% ipython --no-banner

In [1]: import numpy as np

In [2]: np.set_printoptions(suppress=True, linewidth=140)

In [3]: data = np.load("w.npy")

In [4]: print(data)
[[-0.07  3.    4.07 -1.6   1.07]
 [ 0.53  3.    3.47 -0.71  0.47]
 [-1.43  3.    5.43 -3.65  2.43]
 [ 2.74  3.    1.26  2.61 -1.74]
 [-3.51  3.    7.51 -6.76  4.51]
 [ 2.99  3.    1.01  2.98 -1.99]
 [ 1.34  3.    2.66  0.51 -0.34]
 [ 0.86  3.    3.14 -0.21  0.14]
 [ 2.76  3.    1.24  2.64 -1.76]
 [ 2.61  3.    1.39  2.42 -1.61]
 [ 2.93  3.    1.07  2.89 -1.93]
 [ 2.1   3.    1.9   1.66 -1.1 ]
 [ 3.93  3.    0.07  4.39 -2.93]
 [ 3.77  3.    0.23  4.16 -2.77]
 [ 0.86  3.    3.14 -0.2   0.14]
 [-1.9   3.    5.9  -4.35  2.9 ]]

In [5]: w1 = np.array([[-2, 1, -1, 2, 1],
   ...:     [2, 0, -2, -2, -1],
   ...:     [-1, -2, -2, 0, 0],
   ...:     [-2, 1, 1, -1, 2],
   ...:     [2, 2, 0, -2, 0]])

In [6]: beta = np.array([-1, -1, 1, 0, -2])

In [7]: hid = np.maximum(data @ w1 + beta, 0)

In [8]: print(np.linalg.matrix_rank(hid))
4

In [9]: print((hid > 0).astype(int))
[[1 0 0 0 0]
 [1 0 0 0 0]
 [1 0 0 0 0]
 [0 0 0 1 1]
 [1 0 0 0 0]
 [0 0 0 1 1]
 [0 0 0 0 0]
 [1 0 0 0 0]
 [0 0 0 1 1]
 [0 0 0 1 1]
 [0 0 0 1 1]
 [0 0 0 0 1]
 [0 1 0 1 1]
 [0 1 0 1 1]
 [1 0 0 0 0]
 [1 0 0 0 0]]

In [10]: print(np.round((hid > 0).mean(axis=0), 2))
[0.44 0.12 0.   0.44 0.5 ]

In [11]: cent = np.array([[2, 5], [-1, -3], [9, -3], [5, -7], [9, -5]])

In [12]: print(w1 @ cent)
[[  5 -29]
 [-33  35]
 [-18   7]
 [ 17 -19]
 [ -8  18]]
